$ python3 -q
>>> import numpy as np
>>> np.set_printoptions(precision=2, suppress=True, linewidth=140, legacy="1.25")
>>> tidy = lambda a: np.round(a, 2) + 0
>>> feats = np.loadtxt("m.csv", delimiter=",")
>>> feats
array([[  2.,  -4.,  -2.,   0.,  -3.,   2.,  -2.,   3.],
       [  6.,  -8.,   2.,  -1.,  -6.,  -1.,  -6.,  -1.],
       [  9., -13.,  -3.,   1.,  -5.,   2.,  -9.,   4.],
       [  5.,  -9.,  -6.,   5.,  -9.,  -1., -11.,   0.],
       [  6.,  -9.,  -3.,   5.,  -8.,  -1.,  -8.,  -3.],
       [  6., -14.,   1.,   0.,  -4.,   1., -12.,  -1.],
       [  7.,  -9.,  -1.,   4.,  -1.,   6.,  -9.,  -1.],
       [  5.,  -7.,   0.,   9.,   0.,   1., -11.,   1.],
       [  5., -10.,   2.,   7.,  -3.,  -3., -10.,   3.],
       [  6.,  -6.,   2.,   2.,  -1.,  -2., -11.,  -1.],
       [  7.,  -8.,  -1.,   2.,  -5.,   3., -16.,  -4.],
       [ 12., -13.,   4.,  -2.,  -9.,   5., -13.,  -8.],
       [ 12., -11.,   3.,   0.,  -8.,   4., -17.,  -4.],
       [ 16., -15.,   3.,   1., -13.,   6., -21.,   0.],
       [ 15., -14.,   1.,  -3.,  -8.,   1., -17.,   2.],
       [ 18., -12.,   0.,   2.,  -6.,   0., -19.,   3.],
       [ 23., -11.,  -4.,  -1.,  -8.,  -5., -14.,  -1.],
       [ 20., -16.,  -2.,   3., -11.,  -4., -15.,  -1.],
       [ 20., -13.,   1.,   4.,  -7.,  -7., -17.,   1.],
       [ 20., -15.,  -2.,   2.,  -2., -10., -22.,   1.],
       [ 16., -15.,  -1.,   5.,   1., -13., -21.,   3.],
       [ 19., -10.,   4.,   8.,  -1., -18., -20.,  -2.],
       [ 16., -11.,   2.,  10.,  -3., -20., -24.,  -2.]])
>>> hat = feats @ np.linalg.solve(feats.T @ feats, feats.T)
>>> np.trace(hat)
8.0
>>> np.allclose(hat @ hat, hat)
True
>>> np.linalg.matrix_rank(np.eye(23) - hat)
15
>>> M = np.loadtxt("x.csv", delimiter=",")
>>> M
array([[-1., -1., -5.,  2.,  1., -3.,  3., -5.,  0.],
       [ 2.,  1., -1., -4., -5.,  2.,  1., -4., -5.],
       [-2.,  4.,  4.,  2.,  0.,  5., -5., -3.,  4.],
       [ 0., -5.,  1.,  5., -5.,  1., -3.,  4.,  3.],
       [ 0.,  1., -2.,  5.,  1.,  4.,  3.,  4., -1.],
       [ 2., -3.,  0.,  3., -2., -4.,  0., -4., -2.],
       [-3., -5.,  0., -5., -2., -2., -2.,  2.,  5.],
       [ 1.,  1.,  1.,  4., -5.,  0.,  4., -4., -2.],
       [ 1.,  2.,  3.,  4., -4.,  5., -3., -4.,  0.]])
>>> Ac = (feats - feats.mean(axis=0)) / feats.std(axis=0)
>>> tidy(Ac.std(axis=0))
array([1., 1., 1., 1., 1., 1., 1., 1.])
>>> np.argwhere(np.abs(Ac) > 2)
array([[ 0,  1],
       [ 0,  6],
       [ 3,  2],
       [11,  7],
       [13,  4],
       [21,  5],
       [22,  3],
       [22,  5]])
>>> c = np.linalg.lstsq(np.delete(Ac, 4, axis=1), Ac[:, 4])[0]
>>> tidy(c)
array([-0.48,  0.28,  0.14,  0.01, -0.53, -0.19,  0.31])
>>> np.abs(c).argmax()
4
>>> Ac = feats - feats.mean(axis=0)
>>> Uu, sv, Vt = np.linalg.svd(Ac, full_matrices=False)
>>> tidy(Ac.mean(axis=0))
array([0., 0., 0., 0., 0., 0., 0., 0.])
>>> tidy(np.abs(Vt[-1]))
array([0.18, 0.64, 0.02, 0.34, 0.36, 0.13, 0.38, 0.4 ])
>>> np.abs(Uu[:, 0]).argmax()
22
>>> np.linalg.matrix_rank(Ac)
8
>>> tidy((sv ** 2).sum() ** 2 / (sv ** 4).sum())
2.79
>>> out = M / np.sqrt((M ** 2).mean(axis=1, keepdims=True))
>>> tidy(out[1])
array([ 0.62,  0.31, -0.31, -1.24, -1.56,  0.62,  0.31, -1.24, -1.56])
>>> np.linalg.matrix_rank(out) == np.linalg.matrix_rank(M)
True
>>> tidy(np.sort(np.abs(np.linalg.eigvals(M))))
array([0.91, 0.91, 5.94, 5.94, 7.48, 7.48, 8.81, 9.32, 9.32])
>>> M @ M
array([[-11., -40., -19., -37.,  20., -12.,  -8.,  74.,  21.],
       [ -6., -15., -28., -82.,  46., -68.,   6., -17.,  -7.],
       [ 28.,  27.,  33.,  42., -33.,  46., -42., -44., -27.],
       [  6.,  -9.,  37.,  68., -33.,  -3., -27., -21.,  24.],
       [  8., -56.,  -5.,  31., -59., -26.,  12.,   4.,   0.],
       [-22., -18., -10., -15.,  36., -11., -22.,  46.,  42.],
       [  2.,  49.,  36.,  11.,  23.,  23.,  -8., -17.,   2.],
       [-19., -49.,   2., -49.,  -9., -30., -46.,  16.,  44.],
       [ 12., -15.,  13.,  14., -17., -10., -44., -32.,   1.]])
>>> (M + M.T) / 2
array([[-1. ,  0.5, -3.5,  1. ,  0.5, -0.5,  0. , -2. ,  0.5],
       [ 0.5,  1. ,  1.5, -4.5, -2. , -0.5, -2. , -1.5, -1.5],
       [-3.5,  1.5,  4. ,  1.5, -1. ,  2.5, -2.5, -1. ,  3.5],
       [ 1. , -4.5,  1.5,  5. ,  0. ,  2. , -4. ,  4. ,  3.5],
       [ 0.5, -2. , -1. ,  0. ,  1. ,  1. ,  0.5, -0.5, -2.5],
       [-0.5, -0.5,  2.5,  2. ,  1. , -4. , -1. , -2. ,  1.5],
       [ 0. , -2. , -2.5, -4. ,  0.5, -1. , -2. ,  3. ,  1. ],
       [-2. , -1.5, -1. ,  4. , -0.5, -2. ,  3. , -4. , -3. ],
       [ 0.5, -1.5,  3.5,  3.5, -2.5,  1.5,  1. , -3. ,  0. ]])
>>> np.linalg.determinant(M)
Traceback (most recent call last):
  File "<python-input-30>", line 1, in <module>
    np.linalg.determinant(M)
    ^^^^^^^^^^^^^^^^^^^^^
AttributeError: module 'numpy.linalg' has no attribute 'determinant'
>>> tidy(np.linalg.matrix_power(M, 2))
array([[-11., -40., -19., -37.,  20., -12.,  -8.,  74.,  21.],
       [ -6., -15., -28., -82.,  46., -68.,   6., -17.,  -7.],
       [ 28.,  27.,  33.,  42., -33.,  46., -42., -44., -27.],
       [  6.,  -9.,  37.,  68., -33.,  -3., -27., -21.,  24.],
       [  8., -56.,  -5.,  31., -59., -26.,  12.,   4.,   0.],
       [-22., -18., -10., -15.,  36., -11., -22.,  46.,  42.],
       [  2.,  49.,  36.,  11.,  23.,  23.,  -8., -17.,   2.],
       [-19., -49.,   2., -49.,  -9., -30., -46.,  16.,  44.],
       [ 12., -15.,  13.,  14., -17., -10., -44., -32.,   1.]])
>>> tidy(np.abs(np.linalg.eigvals(M)).max())
9.32
>>> np.trace(M)
0.0
>>> (M - M.T) / 2
array([[ 0. , -1.5, -1.5,  1. ,  0.5, -2.5,  3. , -3. , -0.5],
       [ 1.5,  0. , -2.5,  0.5, -3. ,  2.5,  3. , -2.5, -3.5],
       [ 1.5,  2.5,  0. ,  0.5,  1. ,  2.5, -2.5, -2. ,  0.5],
       [-1. , -0.5, -0.5,  0. , -5. , -1. ,  1. ,  0. , -0.5],
       [-0.5,  3. , -1. ,  5. ,  0. ,  3. ,  2.5,  4.5,  1.5],
       [ 2.5, -2.5, -2.5,  1. , -3. ,  0. ,  1. , -2. , -3.5],
       [-3. , -3. ,  2.5, -1. , -2.5, -1. ,  0. , -1. ,  4. ],
       [ 3. ,  2.5,  2. ,  0. , -4.5,  2. ,  1. ,  0. ,  1. ],
       [ 0.5,  3.5, -0.5,  0.5, -1.5,  3.5, -4. , -1. ,  0. ]])
